In [1]: import numpy as np

In [2]: np.set_printoptions(precision=2, suppress=True, linewidth=120, floatmode="fixed")

In [3]: K = np.array([[0.0, 1.0, 1.0, 1.0, 1.0, 1.0, 1.0],
   ...:     [1.0, 0.0, 1.0, 1.0, 1.0, 1.0, 1.0],
   ...:     [1.0, 1.0, 0.0, 1.0, 1.0, 1.0, 1.0],
   ...:     [1.0, 1.0, 1.0, 0.0, 1.0, 1.0, 1.0],
   ...:     [1.0, 1.0, 1.0, 1.0, 0.0, 1.0, 1.0],
   ...:     [1.0, 1.0, 1.0, 1.0, 1.0, 0.0, 1.0],
   ...:     [1.0, 1.0, 1.0, 1.0, 1.0, 1.0, 0.0]])

In [4]: Y = np.linalg.inv(K)

In [5]: np.round(np.linalg.cond(K), 2)
Out[5]: np.float64(6.0)

In [6]: round(np.linalg.slogdet(K)[0], 2)
Out[6]: np.float64(1.0)

In [7]: Y
Out[7]: 
array([[-0.83,  0.17,  0.17,  0.17,  0.17,  0.17,  0.17],
       [ 0.17, -0.83,  0.17,  0.17,  0.17,  0.17,  0.17],
       [ 0.17,  0.17, -0.83,  0.17,  0.17,  0.17,  0.17],
       [ 0.17,  0.17,  0.17, -0.83,  0.17,  0.17,  0.17],
       [ 0.17,  0.17,  0.17,  0.17, -0.83,  0.17,  0.17],
       [ 0.17,  0.17,  0.17,  0.17,  0.17, -0.83,  0.17],
       [ 0.17,  0.17,  0.17,  0.17,  0.17,  0.17, -0.83]])

In [8]: np.round(np.linalg.det(K) * np.linalg.det(Y), 2)
Out[8]: np.float64(1.0)

In [9]: (np.abs(Y) > 1e-9).astype(int)
Out[9]: 
array([[1, 1, 1, 1, 1, 1, 1],
       [1, 1, 1, 1, 1, 1, 1],
       [1, 1, 1, 1, 1, 1, 1],
       [1, 1, 1, 1, 1, 1, 1],
       [1, 1, 1, 1, 1, 1, 1],
       [1, 1, 1, 1, 1, 1, 1],
       [1, 1, 1, 1, 1, 1, 1]])

In [10]: np.linalg.det(K) * Y
Out[10]: 
array([[-5.00,  1.00,  1.00,  1.00,  1.00,  1.00,  1.00],
       [ 1.00, -5.00,  1.00,  1.00,  1.00,  1.00,  1.00],
       [ 1.00,  1.00, -5.00,  1.00,  1.00,  1.00,  1.00],
       [ 1.00,  1.00,  1.00, -5.00,  1.00,  1.00,  1.00],
       [ 1.00,  1.00,  1.00,  1.00, -5.00,  1.00,  1.00],
       [ 1.00,  1.00,  1.00,  1.00,  1.00, -5.00,  1.00],
       [ 1.00,  1.00,  1.00,  1.00,  1.00,  1.00, -5.00]])

In [11]: ev, evecs = np.linalg.eigh(Y)

In [12]: round(float(ev.sum()), 2), np.round(np.trace(Y), 2)
Out[12]: (-5.83, np.float64(-5.83))

In [13]: np.round(evecs.T @ evecs, 2) + 0
Out[13]: 
array([[1.00, 0.00, 0.00, 0.00, 0.00, 0.00, 0.00],
       [0.00, 1.00, 0.00, 0.00, 0.00, 0.00, 0.00],
       [0.00, 0.00, 1.00, 0.00, 0.00, 0.00, 0.00],
       [0.00, 0.00, 0.00, 1.00, 0.00, 0.00, 0.00],
       [0.00, 0.00, 0.00, 0.00, 1.00, 0.00, 0.00],
       [0.00, 0.00, 0.00, 0.00, 0.00, 1.00, 0.00],
       [0.00, 0.00, 0.00, 0.00, 0.00, 0.00, 1.00]])

In [14]: np.abs(evecs[:, -1]).round(6).argmax()
Out[14]: np.int64(0)

In [15]: np.round(evecs.T @ Y @ evecs, 2) + 0
Out[15]: 
array([[-1.00,  0.00,  0.00,  0.00,  0.00,  0.00,  0.00],
       [ 0.00, -1.00,  0.00,  0.00,  0.00,  0.00,  0.00],
       [ 0.00,  0.00, -1.00,  0.00,  0.00,  0.00,  0.00],
       [ 0.00,  0.00,  0.00, -1.00,  0.00,  0.00,  0.00],
       [ 0.00,  0.00,  0.00,  0.00, -1.00,  0.00,  0.00],
       [ 0.00,  0.00,  0.00,  0.00,  0.00, -1.00,  0.00],
       [ 0.00,  0.00,  0.00,  0.00,  0.00,  0.00,  0.17]])

In [16]: np.linalg.eigvalsh(Y @ Y)
Out[16]: array([0.03, 1.00, 1.00, 1.00, 1.00, 1.00, 1.00])

In [17]: np.unique(ev.round(6) + 0, return_counts=True)[1]
Out[17]: array([6, 1])

In [18]: theta = np.radians(45)

In [19]: Rm = np.eye(7)

In [20]: Rm[1, 1] = Rm[4, 4] = np.cos(theta)

In [21]: Rm[1, 4], Rm[4, 1] = -np.sin(theta), np.sin(theta)

In [22]: Rm
Out[22]: 
array([[ 1.00,  0.00,  0.00,  0.00,  0.00,  0.00,  0.00],
       [ 0.00,  0.71,  0.00,  0.00, -0.71,  0.00,  0.00],
       [ 0.00,  0.00,  1.00,  0.00,  0.00,  0.00,  0.00],
       [ 0.00,  0.00,  0.00,  1.00,  0.00,  0.00,  0.00],
       [ 0.00,  0.71,  0.00,  0.00,  0.71,  0.00,  0.00],
       [ 0.00,  0.00,  0.00,  0.00,  0.00,  1.00,  0.00],
       [ 0.00,  0.00,  0.00,  0.00,  0.00,  0.00,  1.00]])

In [23]: Y = K @ Rm.T

In [24]: Y.round(2) + 0
Out[24]: 
array([[ 0.00,  0.00,  1.00,  1.00,  1.41,  1.00,  1.00],
       [ 1.00, -0.71,  1.00,  1.00,  0.71,  1.00,  1.00],
       [ 1.00,  0.00,  0.00,  1.00,  1.41,  1.00,  1.00],
       [ 1.00,  0.00,  1.00,  0.00,  1.41,  1.00,  1.00],
       [ 1.00,  0.71,  1.00,  1.00,  0.71,  1.00,  1.00],
       [ 1.00,  0.00,  1.00,  1.00,  1.41,  0.00,  1.00],
       [ 1.00,  0.00,  1.00,  1.00,  1.41,  1.00,  0.00]])

In [25]: print(np.abs(Y - K).max(axis=0))
[0.00 1.00 0.00 0.00 0.71 0.00 0.00]

In [26]: np.allclose(np.linalg.norm(K, axis=1), np.linalg.norm(Y, axis=1))
Out[26]: True

In [27]: np.round(np.linalg.det(Rm), 2), round(float(np.trace(Rm)), 2)
Out[27]: (np.float64(1.0), 6.41)

In [28]: np.linalg.svd(K, compute_uv=False), np.linalg.svd(Y, compute_uv=False)
Out[28]: 
(array([6.00, 1.00, 1.00, 1.00, 1.00, 1.00, 1.00]),
 array([6.00, 1.00, 1.00, 1.00, 1.00, 1.00, 1.00]))

In [29]: arr = np.load("block7.npy")

In [30]: arr
Out[30]: 
array([[ 0.52, -0.29, -0.29, -0.10,  0.29, -0.10,  0.48,  0.48],
       [-0.29,  0.83, -0.17, -0.06,  0.17, -0.06,  0.29,  0.29],
       [-0.29, -0.17,  0.83, -0.06,  0.17, -0.06,  0.29,  0.29],
       [-0.10, -0.06, -0.06,  0.98,  0.06, -0.02,  0.10,  0.10],
       [ 0.29,  0.17,  0.17,  0.06,  0.83,  0.06, -0.29, -0.29],
       [-0.10, -0.06, -0.06, -0.02,  0.06,  0.98,  0.10,  0.10],
       [ 0.48,  0.29,  0.29,  0.10, -0.29,  0.10,  0.52, -0.48],
       [ 0.48,  0.29,  0.29,  0.10, -0.29,  0.10, -0.48,  0.52]])

In [31]: np.round(arr @ arr, 2) + 0
Out[31]: 
array([[1.00, 0.00, 0.00, 0.00, 0.00, 0.00, 0.00, 0.00],
       [0.00, 1.00, 0.00, 0.00, 0.00, 0.00, 0.00, 0.00],
       [0.00, 0.00, 1.00, 0.00, 0.00, 0.00, 0.00, 0.00],
       [0.00, 0.00, 0.00, 1.00, 0.00, 0.00, 0.00, 0.00],
       [0.00, 0.00, 0.00, 0.00, 1.00, 0.00, 0.00, 0.00],
       [0.00, 0.00, 0.00, 0.00, 0.00, 1.00, 0.00, 0.00],
       [0.00, 0.00, 0.00, 0.00, 0.00, 0.00, 1.00, 0.00],
       [0.00, 0.00, 0.00, 0.00, 0.00, 0.00, 0.00, 1.00]])

In [32]: (arr + arr.T) / 2
Out[32]: 
array([[ 0.52, -0.29, -0.29, -0.10,  0.29, -0.10,  0.48,  0.48],
       [-0.29,  0.83, -0.17, -0.06,  0.17, -0.06,  0.29,  0.29],
       [-0.29, -0.17,  0.83, -0.06,  0.17, -0.06,  0.29,  0.29],
       [-0.10, -0.06, -0.06,  0.98,  0.06, -0.02,  0.10,  0.10],
       [ 0.29,  0.17,  0.17,  0.06,  0.83,  0.06, -0.29, -0.29],
       [-0.10, -0.06, -0.06, -0.02,  0.06,  0.98,  0.10,  0.10],
       [ 0.48,  0.29,  0.29,  0.10, -0.29,  0.10,  0.52, -0.48],
       [ 0.48,  0.29,  0.29,  0.10, -0.29,  0.10, -0.48,  0.52]])

In [33]: np.allclose(arr, arr.T)
Out[33]: True

In [34]: print(np.sort(np.abs(np.linalg.eigvals(arr))))
[1.00 1.00 1.00 1.00 1.00 1.00 1.00 1.00]

In [35]: x = np.array([0, 1, -2, 2, -1, -1, -1, -2])

In [36]: print(8 - np.linalg.matrix_rank(arr - np.eye(8), tol=1e-8))
7

In [37]: print(np.round(np.linalg.det(arr), 2))
-1.0

In [38]: np.sort(np.abs(np.degrees(np.angle(np.linalg.eigvals(arr)))))
Out[38]: array([  0.00,   0.00,   0.00,   0.00,   0.00,   0.00,   0.00, 180.00])

In [39]: E = np.loadtxt("arr.csv", delimiter=",")

In [40]: E
Out[40]: 
array([[ 0.02,  0.06,  0.06, -0.02, -0.09, -0.06],
       [ 0.06,  0.17,  0.17, -0.06, -0.28, -0.17],
       [ 0.06,  0.17,  0.17, -0.06, -0.28, -0.17],
       [-0.02, -0.06, -0.06,  0.02,  0.09,  0.06],
       [-0.09, -0.28, -0.28,  0.09,  0.46,  0.28],
       [-0.06, -0.17, -0.17,  0.06,  0.28,  0.17]])

In [41]: theta = np.radians(144)

In [42]: Rm = np.eye(6)

In [43]: Rm[5, 5] = Rm[4, 4] = np.cos(theta)

In [44]: Rm[5, 4], Rm[4, 5] = -np.sin(theta), np.sin(theta)

In [45]: Rm
Out[45]: 
array([[ 1.00,  0.00,  0.00,  0.00,  0.00,  0.00],
       [ 0.00,  1.00,  0.00,  0.00,  0.00,  0.00],
       [ 0.00,  0.00,  1.00,  0.00,  0.00,  0.00],
       [ 0.00,  0.00,  0.00,  1.00,  0.00,  0.00],
       [ 0.00,  0.00,  0.00,  0.00, -0.81,  0.59],
       [ 0.00,  0.00,  0.00,  0.00, -0.59, -0.81]])

In [46]: Y = E @ Rm.T

In [47]: Y
Out[47]: 
array([[ 0.02,  0.06,  0.06, -0.02,  0.04,  0.10],
       [ 0.06,  0.17,  0.17, -0.06,  0.13,  0.30],
       [ 0.06,  0.17,  0.17, -0.06,  0.13,  0.30],
       [-0.02, -0.06, -0.06,  0.02, -0.04, -0.10],
       [-0.09, -0.28, -0.28,  0.09, -0.21, -0.50],
       [-0.06, -0.17, -0.17,  0.06, -0.13, -0.30]])

In [48]: print(np.allclose(E @ E.T, Y @ Y.T))
True

In [49]: Y = np.array([[2, 1, -2, -2, 1, 2],
    ...:     [-3, 2, 3, 3, 1, 0],
    ...:     [3, 1, 3, 0, -1, -3],
    ...:     [1, -2, 0, -3, 3, 3],
    ...:     [-2, 1, -3, 2, 1, 0],
    ...:     [-2, -2, -2, 0, 0, -3]])

In [50]: F = Y - Y.T

In [51]: F
Out[51]: 
array([[ 0,  4, -5, -3,  3,  4],
       [-4,  0,  2,  5,  0,  2],
       [ 5, -2,  0,  0,  2, -1],
       [ 3, -5,  0,  0,  1,  3],
       [-3,  0, -2, -1,  0,  0],
       [-4, -2,  1, -3,  0,  0]])

In [52]: q, Rm = np.linalg.qr(F)

In [53]: np.abs(np.diag(Rm))
Out[53]: array([8.66, 6.72, 4.63, 4.90, 2.25, 3.03])

In [54]: x = np.array([-3, 2, 0, 3, -2, 2])

In [55]: y = F @ x

In [56]: beta, lr = np.zeros(6), 1 / np.linalg.norm(F, 2) ** 2

In [57]: for i in range(20):
    ...:     beta -= lr * F.T @ (F @ beta - y)
    ...:     if i % 5 == 0: print(i, round(np.linalg.norm(F @ beta - y), 2))
    ...: 
0 10.64
5 2.71
10 2.17
15 1.81

In [58]: beta
Out[58]: array([-3.14,  2.01,  0.19,  3.03, -1.19,  1.71])

In [59]: round(np.linalg.cond(F), 2)
Out[59]: np.float64(5.28)

In [60]: q, evecs = np.linalg.qr(F[:, :3])[0], np.linalg.qr(F[:, 3:])[0]

In [61]: sig = np.linalg.svd(q.T @ evecs, compute_uv=False)

In [62]: (sig > 0.9).sum()
Out[62]: np.int64(0)

In [63]: round(np.linalg.norm(q @ q.T - evecs @ evecs.T, 2), 2)
Out[63]: np.float64(1.0)

In [64]: sig
Out[64]: array([0.89, 0.64, 0.03])

In [65]: M = np.vander(np.arange(4) - 2, 4, increasing=True)

In [66]: M
Out[66]: 
array([[ 1, -2,  4, -8],
       [ 1, -1,  1, -1],
       [ 1,  0,  0,  0],
       [ 1,  1,  1,  1]])

In [67]: np.linalg.svd(F, compute_uv=False)
Out[67]: array([9.24, 9.24, 5.88, 5.88, 1.75, 1.75])

In [68]: round(float(np.linalg.norm(F)), 2)
Out[68]: 15.68

In [69]: print(F.shape)
(6, 6)

In [70]: F - F[0]
Out[70]: 
array([[ 0,  0,  0,  0,  0,  0],
       [-4, -4,  7,  8, -3, -2],
       [ 5, -6,  5,  3, -1, -5],
       [ 3, -9,  5,  3, -2, -1],
       [-3, -4,  3,  2, -3, -4],
       [-4, -6,  6,  0, -3, -4]])

In [71]: F.sum(axis=0)
Out[71]: array([-3, -5, -4, -2,  6,  8])

In [72]: print(F.mean(axis=0))
[-0.50 -0.83 -0.67 -0.33  1.00  1.33]

In [73]: np.round(np.abs(np.linalg.eigvals(M)).max(), 2)
Out[73]: np.float64(3.43)

In [74]: (M + M.T) / 2
Out[74]: 
array([[ 1.00, -0.50,  2.50, -3.50],
       [-0.50, -1.00,  0.50,  0.00],
       [ 2.50,  0.50,  0.00,  0.50],
       [-3.50,  0.00,  0.50,  1.00]])

In [75]: M @ M
Out[75]: 
array([[ -5,  -8,  -6, -14],
       [  0,  -2,   2,  -8],
       [  1,  -2,   4,  -8],
       [  4,  -2,   6,  -8]])

In [76]: np.allclose(M @ M.T, M.T @ M)
Out[76]: False

In [77]: u = np.array([0, 3])

In [78]: print(np.array([np.convolve(row, u, "same") for row in M]))
[[ 0  3 -6 12]
 [ 0  3 -3  3]
 [ 0  3  0  0]
 [ 0  3  3  3]]

In [79]: A = np.load("sample13.npy")

In [80]: A
Out[80]: 
array([[ 0,  1,  7, -2, -5],
       [ 0,  0, -9, -7,  3],
       [ 0,  0,  0, -5, -5],
       [ 0,  0,  0,  0,  4],
       [ 0,  0,  0,  0,  0]])

In [81]: P = np.triu(np.array([[2, 1, 0, 0, 3],
    ...:     [0, 1, 2, 1, 1],
    ...:     [1, 0, 3, 1, 3],
    ...:     [1, 1, 1, 2, 0],
    ...:     [0, 3, 0, 2, 1]]), 1) + np.eye(5)

In [82]: Y = P @ A @ np.linalg.inv(P)

In [83]: print(np.poly(Y))
[1.00 0.00 0.00 0.00 0.00 0.00]

In [84]: Y
Out[84]: 
array([[ 0.00,  1.00, -4.00, -6.00,  9.00],
       [ 0.00,  0.00, -9.00, -8.00, 24.00],
       [ 0.00,  0.00,  0.00, -5.00, -1.00],
       [ 0.00,  0.00,  0.00,  0.00,  4.00],
       [ 0.00,  0.00,  0.00,  0.00,  0.00]])

In [85]: P @ A - A @ P
Out[85]: 
array([[  0.00,   0.00, -11.00, -15.00, -19.00],
       [  0.00,   0.00,   0.00,  -1.00,  21.00],
       [  0.00,   0.00,   0.00,   0.00,   4.00],
       [  0.00,   0.00,   0.00,   0.00,   0.00],
       [  0.00,   0.00,   0.00,   0.00,   0.00]])

In [86]: np.round(np.linalg.det(Y), 2)
Out[86]: np.float64(0.0)

In [87]: A @ A
Out[87]: 
array([[  0,   0,  -9, -42, -40],
       [  0,   0,   0,  45,  17],
       [  0,   0,   0,   0, -20],
       [  0,   0,   0,   0,   0],
       [  0,   0,   0,   0,   0]])

In [88]: np.sort(np.linalg.eigvals(A))
Out[88]: array([0.00, 0.00, 0.00, 0.00, 0.00])
